$ python -q
>>> import numpy as np
>>> import numpy.linalg as la
>>> np.set_printoptions(precision=2, suppress=True, linewidth=100)
>>> mat = np.array([[7, 8, -17, 2, 48],
...     [-2, 4, -10, 12, 16],
...     [3, 1, -12, -4, 30],
...     [-5, -10, -3, -10, -4],
...     [6, -9, 1, -30, 10]])
>>> Uu, s, Vt = la.svd(mat)
>>> vecs = Vt[:(s > 1e-8).sum()]
>>> rng = np.random.default_rng(623)
>>> x0 = mat[2] + 5 * mat[4] + rng.integers(2) * np.eye(5)[0]
>>> x0
array([  34.,  -44.,   -7., -154.,   80.])
>>> np.allclose(vecs.T @ vecs @ x0, x0)
False
>>> np.diag(vecs.T @ vecs)
array([0.38, 0.45, 0.45, 0.86, 0.86])
>>> la.matrix_rank(np.vstack([mat, x0]))
np.int64(4)
>>> W0 = (rng.random((2, 2)) < 0.3) + np.eye(2)
>>> W0 /= W0.sum(axis=1, keepdims=True)
>>> W0
array([[1., 0.],
       [0., 1.]])
>>> W0.T @ W0
array([[1., 0.],
       [0., 1.]])
>>> W0[:, 1] @ W0[:, 0]
np.float64(0.0)
>>> T = np.stack([W0, -2 * W0, W0[::-1]])
>>> la.matrix_rank(T.reshape(3, -1))
np.int64(2)
>>> la.norm(T, axis=(1, 2))
array([1.41, 2.83, 1.41])
>>> (T @ W0.T).shape
(3, 2, 2)
>>> la.det(T)
array([ 1.,  4., -1.])
>>> np.sort(la.eigvals(W0).real)
array([1., 1.])
>>> round(la.det(W0), 2)
np.float64(1.0)
>>> (W0 != 0).astype(int)
array([[1, 0],
       [0, 1]])
>>> m1 = np.loadtxt("dump.csv", delimiter=",")
>>> m1
array([[ 1., -2.,  0.,  0.],
       [-1., -3.,  0.,  0.],
       [ 0.,  0.,  1., -2.],
       [ 0.,  0., -1., -3.]])
>>> evals, vecs = la.eigh(W0)
>>> (evals > 1e-8).sum(), (evals < -1e-8).sum()
(np.int64(2), np.int64(0))
>>> la.eigvalsh(W0 + 5 * np.eye(2))
array([6., 6.])
>>> la.eigvalsh(W0 @ W0)
array([1., 1.])
>>> vecs.T @ vecs
array([[1., 0.],
       [0., 1.]])
>>> la.svd(W0, compute_uv=False)
array([1., 1.])
>>> vecs @ np.diag(evals) @ vecs.T
array([[1., 0.],
       [0., 1.]])
>>> np.unique(evals.round(6) + 0, return_counts=True)[1]
array([2])
>>> evals.sum(), np.trace(W0)
(np.float64(2.0), np.float64(2.0))
>>> F = np.load("w.npy")
>>> F
array([[  3.93,  -2.31,  -0.3 ,   3.6 ,   0.93,  -6.86,  -0.98],
       [ -6.59,   3.24,   8.31,  -0.5 ,  -3.46,   4.98,   5.14],
       [  2.67,  -2.74,   0.07,   2.87,  -2.36,  -2.59,   0.09],
       [  3.64,  -3.86,  -1.97,   1.36,  -3.71,  -1.22,  -1.82],
       [  0.58,  -1.16,   0.94,  -0.09,  -2.29,  -0.38,  -0.82],
       [ -8.92,   5.25,  10.26,  -2.11,  -2.57,   6.01,   5.5 ],
       [  0.72,  -0.04,   3.92,   4.96,   1.36,  -6.  ,   2.88],
       [ -3.15,   3.86,   3.06,  -6.46,   3.16,  -1.34,  -4.48],
       [ -0.65,   1.36,   1.02,  -4.3 ,   1.39,  -1.79,  -4.29],
       [  8.83,  -8.15,  -6.96,   3.48,  -5.42,  -3.22,  -3.98],
       [ -4.55,   3.54,   4.24,  -5.88,   0.08,   2.31,  -2.14],
       [ 10.85,  -6.94,  -7.82,   3.58,   1.05, -10.87,  -6.91],
       [ -9.03,   4.81,   4.53, -13.3 ,  -5.26,  12.96,  -3.94],
       [  7.59,  -6.67,  -2.4 ,   9.25,  -3.07,  -7.04,   1.78],
       [  7.  ,  -5.26,  -3.16,   5.45,  -1.04,  -7.32,  -1.54],
       [  5.93,  -5.  ,  -2.57,   4.76,  -2.28,  -5.21,  -1.  ],
       [ -4.5 ,  -0.03,   6.31,   1.9 ,  -7.8 ,   7.24,   6.39],
       [ -1.26,   1.66,   2.78,  -1.99,   1.41,  -2.33,  -1.7 ],
       [ -4.21,   2.67,   5.09,  -2.8 ,  -1.16,   2.2 ,   0.59],
       [  0.08,  -0.48,   2.13,   0.87,  -1.33,  -1.41,   0.28],
       [ -1.23,   1.61,   1.97,  -3.51,   1.13,  -1.5 ,  -3.04],
       [  6.52,  -6.65,  -5.49,   1.45,  -5.82,  -0.76,  -3.77],
       [ -5.86,   4.04,   7.47,  -1.9 ,  -0.41,   2.04,   2.66],
       [ -5.63,   1.84,   6.19,  -1.91,  -5.52,   7.03,   3.47],
       [ -1.59,   1.26,   0.8 ,  -6.06,  -0.68,   1.47,  -4.66],
       [  8.24,  -7.96,  -7.06,   2.21,  -6.1 ,  -1.74,  -4.5 ],
       [  6.97,  -6.98,  -2.9 ,   7.63,  -5.1 ,  -4.05,   1.26],
       [ 14.54, -12.16,  -7.86,  14.26,  -4.45, -11.46,   0.67],
       [  2.21,  -2.33,  -2.58,  -3.51,  -2.91,   0.6 ,  -5.16],
       [  3.56,  -3.06,   0.76,   5.92,  -1.28,  -5.32,   1.85],
       [ -3.21,   0.76,   6.11,   2.64,  -3.56,   2.  ,   5.12]])
>>> Xs = F - F.mean(axis=0)
>>> vecs = la.svd(Xs)[2][:4]
>>> other = Xs - Xs @ vecs.T @ vecs
>>> np.diag(vecs.T @ vecs)
array([0.92, 0.35, 0.57, 0.62, 0.49, 0.58, 0.47])
>>> np.round(other.std(axis=0), 2) + 0
array([0., 0., 0., 0., 0., 0., 0.])
>>> round(float(la.norm(other) / la.norm(Xs)), 2)
0.0
>>> J = np.load("layer2.npy")
>>> J
array([[-0.6 ,  0.6 , -0.21, -0.14,  0.21,  0.6 ],
       [-0.46,  0.46, -0.15, -0.1 ,  0.15,  0.46],
       [ 0.76, -0.76,  0.29,  0.2 , -0.29, -0.76],
       [-0.38,  0.38, -0.12, -0.08,  0.12,  0.38],
       [-0.38,  0.38, -0.12, -0.08,  0.12,  0.38],
       [-0.97,  0.97, -0.56, -0.4 ,  0.56,  0.97],
       [ 0.72, -0.72,  0.26,  0.18, -0.26, -0.72],
       [ 0.38, -0.38,  0.12,  0.08, -0.12, -0.38],
       [-0.94,  0.94, -0.47, -0.33,  0.47,  0.94],
       [-0.54,  0.54, -0.18, -0.12,  0.18,  0.54],
       [-0.91,  0.91, -0.42, -0.29,  0.42,  0.91],
       [ 0.97, -0.97,  0.56,  0.4 , -0.56, -0.97],
       [ 0.86, -0.86,  0.37,  0.25, -0.37, -0.86],
       [ 0.54, -0.54,  0.18,  0.12, -0.18, -0.54],
       [-1.  ,  1.  , -0.74, -0.56,  0.74,  1.  ],
       [-0.96,  0.96, -0.52, -0.36,  0.52,  0.96],
       [ 0.  ,  0.  ,  0.  ,  0.  ,  0.  ,  0.  ],
       [ 0.29, -0.29,  0.09,  0.06, -0.09, -0.29],
       [ 0.46, -0.46,  0.15,  0.1 , -0.15, -0.46],
       [-0.2 ,  0.2 , -0.06, -0.04,  0.06,  0.2 ]])
>>> G = np.cov(J, rowvar=False)
>>> np.argsort(-J.std(axis=0).round(6), kind="stable")
array([0, 1, 5, 2, 4, 3])
>>> G.shape
(6, 6)
>>> J.std(axis=0)
array([0.67, 0.67, 0.33, 0.24, 0.33, 0.67])
>>> G
array([[ 0.47, -0.47,  0.23,  0.16, -0.23, -0.47],
       [-0.47,  0.47, -0.23, -0.16,  0.23,  0.47],
       [ 0.23, -0.23,  0.12,  0.08, -0.12, -0.23],
       [ 0.16, -0.16,  0.08,  0.06, -0.08, -0.16],
       [-0.23,  0.23, -0.12, -0.08,  0.12,  0.23],
       [-0.47,  0.47, -0.23, -0.16,  0.23,  0.47]])
>>> np.round(np.polyfit(J[:, 5], J[:, 1], 1), 2) + 0
array([1., 0.])
>>> np.argwhere(np.triu(np.abs(np.corrcoef(J.T)) > 0.8, 1))
array([[0, 1],
       [0, 2],
       [0, 3],
       [0, 4],
       [0, 5],
       [1, 2],
       [1, 3],
       [1, 4],
       [1, 5],
       [2, 3],
       [2, 4],
       [2, 5],
       [3, 4],
       [3, 5],
       [4, 5]])
